$ python3 -q
>>> import numpy as np
>>> np.set_printoptions(suppress=True, linewidth=140)
>>> mat = np.loadtxt("a.csv", delimiter=",")
>>> mat
array([[  1.9,   1.8,   2.6],
       [  5.5,   4.3,   4.9],
       [ -5.3,  15. ,  -1. ],
       [-15.1,  13.3,  -7.2],
       [  9.1,  -6.8,   6.4],
       [ -4.2,   2.9,  -1.2],
       [  3.1,  10.1,   3.9],
       [ 21.4,  -2.4,  14.3],
       [ -5.2,  13.4,  -1. ],
       [-11.4,   0.9,  -5.8],
       [ 12.7, -17.1,   7.9],
       [  1.4, -12.4,   1.2],
       [ -0.3,   9.8,   1.8],
       [ 19.2,  -3.3,  12.9],
       [  7.8,  17.3,   7.3],
       [ -0.1,   1.4,   1.3],
       [-11.3,   3.3,  -5.5],
       [ -7.1,   0.3,  -3.1],
       [ -4.3,  17.8,  -0.2],
       [ -7. ,  13.1,  -2.1],
       [  2.1,   7.6,   3.1],
       [-13.2,   6.1,  -6.5],
       [ -5.8,  19. ,  -1. ]])
>>> d = np.linalg.norm(mat[:, None] - mat[None], axis=-1)
>>> d[0].round(6).argsort(kind="stable")[:4]
array([ 0, 15,  1, 20])
>>> (d + 1e9 * np.eye(23)).round(6).argmin(axis=1)
array([15,  0,  8, 21, 11, 17, 20, 13,  2, 16,  4,  4, 20,  7,  6,  0,  9,  5, 22,  8,  6, 16, 18])
>>> d.shape
(23, 23)
>>> d.mean(axis=1).argmax()
np.int64(10)
>>> out = np.c_[mat[:, :2] @ np.array([[1, 0], [1, 0]]), np.array([-6, -9, 2, 9, 9, 3, -4, -3, 1, -8, 9, 1, 8, 3, 2, -7, -1, 1, 7, -9, 5, -4, 5])]
>>> out.round(1)
array([[  3.7,   0. ,  -6. ],
       [  9.8,   0. ,  -9. ],
       [  9.7,   0. ,   2. ],
       [ -1.8,   0. ,   9. ],
       [  2.3,   0. ,   9. ],
       [ -1.3,   0. ,   3. ],
       [ 13.2,   0. ,  -4. ],
       [ 19. ,   0. ,  -3. ],
       [  8.2,   0. ,   1. ],
       [-10.5,   0. ,  -8. ],
       [ -4.4,   0. ,   9. ],
       [-11. ,   0. ,   1. ],
       [  9.5,   0. ,   8. ],
       [ 15.9,   0. ,   3. ],
       [ 25.1,   0. ,   2. ],
       [  1.3,   0. ,  -7. ],
       [ -8. ,   0. ,  -1. ],
       [ -6.8,   0. ,   1. ],
       [ 13.5,   0. ,   7. ],
       [  6.1,   0. ,  -9. ],
       [  9.7,   0. ,   5. ],
       [ -7.1,   0. ,  -4. ],
       [ 13.2,   0. ,   5. ]])
>>> np.round(np.linalg.lstsq(mat, out[:, 0])[0], 1) + 0
array([1., 1., 0.])
>>> np.round(np.linalg.norm(out - mat @ np.linalg.lstsq(mat, out)[0], axis=0), 1) + 0
array([ 0. ,  0. , 27.7])
>>> m1 = np.load("x.npy")
>>> m1
array([[1, 0, 0],
       [0, 0, 1],
       [0, 1, 0]])
>>> out = m1 / np.linalg.norm(m1, axis=1, keepdims=True)
>>> C2 = out @ out.T
>>> (C2 - 2 * np.eye(3)).round(6).argmax(axis=1)
array([1, 0, 0])
>>> (np.abs(C2) > 0.9).astype(int)
array([[1, 0, 0],
       [0, 1, 0],
       [0, 0, 1]])
>>> C2
array([[1., 0., 0.],
       [0., 1., 0.],
       [0., 0., 1.]])
>>> out = m1[0, 0] * m1[1:] - np.outer(m1[1:, 0], m1[0])
>>> out
array([[0, 0, 1],
       [0, 1, 0]])
>>> np.linalg.matrix_rank(out), np.linalg.matrix_rank(m1)
(np.int64(2), np.int64(3))
>>> (m1 != 0).astype(int)
array([[1, 0, 0],
       [0, 0, 1],
       [0, 1, 0]])
>>> np.flatnonzero(np.linalg.matrix_power((m1 != 0) + (m1.T != 0) + np.eye(3), 3)[2])
array([1, 2])
>>> np.round(np.sort(np.linalg.eigvals(m1).real), 1)
array([-1.,  1.,  1.])
>>> r0 = np.array([7, 8, 5]) + 0.5
>>> E = np.eye(3) - 2 * np.outer(r0, r0) / (r0 @ r0)
>>> E.round(1)
array([[ 0.3, -0.8, -0.5],
       [-0.8,  0.1, -0.6],
       [-0.5, -0.6,  0.6]])
>>> vals, V = np.linalg.eig(E)
>>> vals.round(1)
array([ 1., -1.,  1.])
>>> np.round(np.sort(np.linalg.eigvals(E.T)), 1)
array([-1.,  1.,  1.])
>>> np.round(E @ V[:, 0] - vals[0] * V[:, 0], 1) + 0
array([0., 0., 0.])
>>> np.round(np.sort(np.linalg.eigvals(np.linalg.inv(E))), 1)
array([-1.,  1.,  1.])
>>> r0 = np.array([0, 2, 2])
>>> out = E + np.outer(r0, np.eye(3)[2])
>>> out.round(1)
array([[ 0.3, -0.8, -0.5],
       [-0.8,  0.1,  1.4],
       [-0.5, -0.6,  2.6]])
>>> np.linalg.matrix_rank(out - E)
np.int64(1)
>>> O, r_ = np.linalg.qr(E)
>>> abs(r_[0, 0]), np.round(np.linalg.norm(E[:, 0]), 1)
(np.float64(1.0), np.float64(1.0))
>>> np.round(np.abs(np.diag(r_)), 1)
array([1., 1., 1.])
>>> np.allclose(r_.T @ r_, E.T @ E)
True
>>> np.round(np.sort(np.abs(np.linalg.eigvals(E))), 1)
array([1., 1., 1.])
>>> np.allclose(E, E.T)
True
>>> round(float(np.abs(np.linalg.eigvals(E)).max()), 1)
1.0
>>> (E - E.T) / 2
array([[0., 0., 0.],
       [0., 0., 0.],
       [0., 0., 0.]])
>>> np.trace(E)
np.float64(1.0)
>>> np.allclose(E @ E.T, E.T @ E)
True
>>> [round(float(np.linalg.det(E[:i, :i])), 2) + 0 for i in range(1, 4)]
[0.29, -0.62, -1.0]
>>> np.all(np.linalg.eigvalsh(E) > 0)
np.False_
>>> X = np.load("arr.npy")
>>> X
array([[-3, -2, -1],
       [ 0,  1,  2],
       [ 3,  4,  5],
       [ 6,  7,  8]])
>>> np.round(np.trace(np.linalg.pinv(X) @ X), 1)
np.float64(2.0)
>>> np.abs(np.diag(np.linalg.qr(X)[1])) > 1e-9
array([ True,  True, False])
>>> np.linalg.lstsq(X[:-1].T, X[-1])[2]
np.int32(2)
>>> np.allclose(X[:-1].T @ np.linalg.lstsq(X[:-1].T, X[-1])[0], X[-1])
True
>>> np.round(X @ np.linalg.pinv(X) @ X, 1) + 0
array([[-3., -2., -1.],
       [ 0.,  1.,  2.],
       [ 3.,  4.,  5.],
       [ 6.,  7.,  8.]])
>>> T = np.stack([X, 3 * X, X[::-1]])
>>> (T @ X.T).shape
(3, 4, 4)
>>> np.einsum("bij,cij->bc", T, T)
array([[ 218,  654,  -52],
       [ 654, 1962, -156],
       [ -52, -156,  218]])
>>> def softmax(z):
...     e = np.exp(z - z.max(axis=-1, keepdims=True))
...     return e / e.sum(axis=-1, keepdims=True)
... 
>>> np.round(softmax(X[1]), 1)
array([0.1, 0.2, 0.7])
>>> np.round(softmax(X).sum(axis=1), 1)
array([1., 1., 1., 1.])
>>> att = X @ X.T / np.sqrt(3)
>>> np.round(softmax(att)[1] @ X, 1)
array([6., 7., 8.])
>>> np.round(softmax(att + np.triu(np.full(att.shape, -np.inf), 1)), 1) + 0
array([[1., 0., 0., 0.],
       [0., 1., 0., 0.],
       [0., 0., 1., 0.],
       [0., 0., 0., 1.]])
>>> r0 = np.array([3, 2])
>>> np.correlate(X[1], X[0], "full")
array([ 0, -1, -4, -7, -6])
>>> np.polyval(r0, X[1])
array([2, 5, 8])
>>> out = np.array([[3, -2], [2, 3]])
>>> basis = np.kron(out, X)
>>> basis.shape
(8, 6)
>>> data = np.array([[-1.0, 0.5, -0.2],
...     [1.3, -0.6, 0.3],
...     [-0.3, 0.2, 0.1],
...     [-0.7, 0.4, -0.2],
...     [-1.2, 0.5, -2.7],
...     [-1.4, 0.7, -0.4],
...     [0.7, -0.3, -1.1],
...     [-3.5, 1.8, 0.0],
...     [-0.2, 0.1, 0.0],
...     [1.9, -1.0, -0.6],
...     [-1.2, 0.6, -1.8],
...     [0.7, -0.3, 0.5],
...     [-2.2, 1.1, -0.2],
...     [4.0, -2.0, 0.4],
...     [-3.6, 1.7, 1.6],
...     [0.4, -0.2, 1.2],
...     [0.3, -0.2, -1.1],
...     [-4.5, 2.2, -0.5]])
>>> data
array([[-1. ,  0.5, -0.2],
       [ 1.3, -0.6,  0.3],
       [-0.3,  0.2,  0.1],
       [-0.7,  0.4, -0.2],
       [-1.2,  0.5, -2.7],
       [-1.4,  0.7, -0.4],
       [ 0.7, -0.3, -1.1],
       [-3.5,  1.8,  0. ],
       [-0.2,  0.1,  0. ],
       [ 1.9, -1. , -0.6],
       [-1.2,  0.6, -1.8],
       [ 0.7, -0.3,  0.5],
       [-2.2,  1.1, -0.2],
       [ 4. , -2. ,  0.4],
       [-3.6,  1.7,  1.6],
       [ 0.4, -0.2,  1.2],
       [ 0.3, -0.2, -1.1],
       [-4.5,  2.2, -0.5]])
>>> out = np.c_[data[:, :1] @ np.array([[1]]), np.array([0, 4, 0, 4, 1, 1, 1, 5, 1, 2, 1, 2, 0, 0, 3, 5, 5, 0])]
>>> out
array([[-1. ,  0. ],
       [ 1.3,  4. ],
       [-0.3,  0. ],
       [-0.7,  4. ],
       [-1.2,  1. ],
       [-1.4,  1. ],
       [ 0.7,  1. ],
       [-3.5,  5. ],
       [-0.2,  1. ],
       [ 1.9,  2. ],
       [-1.2,  1. ],
       [ 0.7,  2. ],
       [-2.2,  0. ],
       [ 4. ,  0. ],
       [-3.6,  3. ],
       [ 0.4,  5. ],
       [ 0.3,  5. ],
       [-4.5,  0. ]])
>>> np.round(np.linalg.norm(np.linalg.qr(data)[0].T @ out, axis=0) ** 2 / ((out ** 2).sum(axis=0) + 1e-12), 1) + 0
array([1., 0.])
>>> np.round(np.linalg.lstsq(data, out[:, 0])[0], 1) + 0
array([1., 0., 0.])
>>> m1 @ np.ones(3)
array([1., 1., 1.])
>>> np.linalg.matrix_power(m1, 2)
array([[1, 0, 0],
       [0, 1, 0],
       [0, 0, 1]])
>>> p = np.eye(3)[1]
>>> for _ in range(7):
...     p = p @ m1
...     print(p.round(1))
... 
[0. 0. 1.]
[0. 1. 0.]
[0. 0. 1.]
[0. 1. 0.]
[0. 0. 1.]
[0. 1. 0.]
[0. 0. 1.]
>>> C2 = np.cov(data, rowvar=False)
>>> np.round(data.std(axis=0), 1)
array([2., 1., 1.])
>>> np.round(np.linalg.eigvalsh(C2)[::-1], 1) + 0
array([5.4, 1. , 0. ])
>>> np.argsort(-data.std(axis=0).round(6), kind="stable")
array([0, 1, 2])
>>> np.round(np.corrcoef(data.T), 1) + 0
array([[ 1., -1.,  0.],
       [-1.,  1.,  0.],
       [ 0.,  0.,  1.]])
>>> labels = data[:, 0] > np.median(data[:, 0])
>>> r0 = data[labels].mean(axis=0) - data[~labels].mean(axis=0)
>>> (((data - data.mean(axis=0)) @ r0 > 0) == labels).mean()
np.float64(1.0)
>>> np.argsort(-np.abs(r0).round(6), kind="stable")
array([0, 1, 2])
>>> ((data - data.mean(axis=0)) @ r0 > 0).astype(int)
array([0, 1, 1, 0, 0, 0, 1, 0, 1, 1, 0, 1, 0, 1, 0, 1, 1, 0])
>>> r0.round(1)
array([ 3.1, -1.5,  0.5])
>>> J = np.array([[1, 2, 1],
...     [2, 3, 4],
...     [3, 6, 6],
...     [5, 8, 6],
...     [5, 9, 9],
...     [5, 11, 10],
...     [5, 13, 12],
...     [6, 15, 12],
...     [9, 17, 14],
...     [12, 19, 14],
...     [13, 22, 14],
...     [16, 22, 16],
...     [16, 22, 18],
...     [16, 22, 21],
...     [17, 25, 22],
...     [20, 28, 25],
...     [21, 31, 27],
...     [23, 31, 30],
...     [23, 34, 32]])
>>> Xc = (J - J.mean(axis=0)) / J.std(axis=0)
>>> np.round(Xc.std(axis=0), 1)
array([1., 1., 1.])
>>> np.argwhere(np.abs(Xc) > 2)
array([], shape=(0, 2), dtype=int64)
>>> b = np.linalg.lstsq(np.delete(Xc, 1, axis=1), Xc[:, 1])[0]
>>> np.round(1 - np.var(Xc[:, 1] - np.delete(Xc, 1, axis=1) @ b), 1)
np.float64(1.0)
>>> np.abs(b).argmax()
np.int64(0)
>>> Xc = J - J.mean(axis=0)
>>> V = np.linalg.svd(Xc)[2][:1]
>>> out = Xc - Xc @ V.T @ V
>>> np.round(np.cov(Xc @ V.T, rowvar=False), 1)
np.float64(224.2)
>>> np.round((Xc @ V.T).std(axis=0), 1)
array([14.6])
>>> vec = np.array([-2, 3, 2])
>>> target = J @ vec
>>> np.round(np.linalg.solve(J.T @ J, J.T @ target), 1)
array([-2.,  3.,  2.])
>>> np.round(np.linalg.lstsq(J, target)[0], 1)
array([-2.,  3.,  2.])
>>> target
array([  6,  13,  24,  26,  35,  43,  53,  57,  61,  61,  68,  66,  70,  76,  85,  94, 105, 107, 120])
>>> rng = np.random.default_rng(53853)
>>> target = target + 0.3 * rng.normal(size=19)
>>> target.round(1)
array([  5.9,  13.4,  23.9,  25.8,  35.6,  42.8,  53. ,  56.4,  60.9,  61. ,  67.8,  66.2,  70. ,  76. ,  84.8,  93.9, 104.5, 107.1, 119.9])
>>> b, *_ = np.linalg.lstsq(J, target)
>>> np.round(J.T @ (target - J @ b), 1) + 0
array([0., 0., 0.])
>>> b.round(1)
array([-2. ,  2.9,  2. ])
>>> b.round()
array([-2.,  3.,  2.])
>>> round(float(np.linalg.norm(target - J @ b)), 1)
1.0
>>> [round(float(np.linalg.norm(np.linalg.solve(J.T @ J + lam * np.eye(3), J.T @ target))), 2) for lam in (0, 1, 10, 100)]
[4.07, 4.01, 3.56, 2.49]
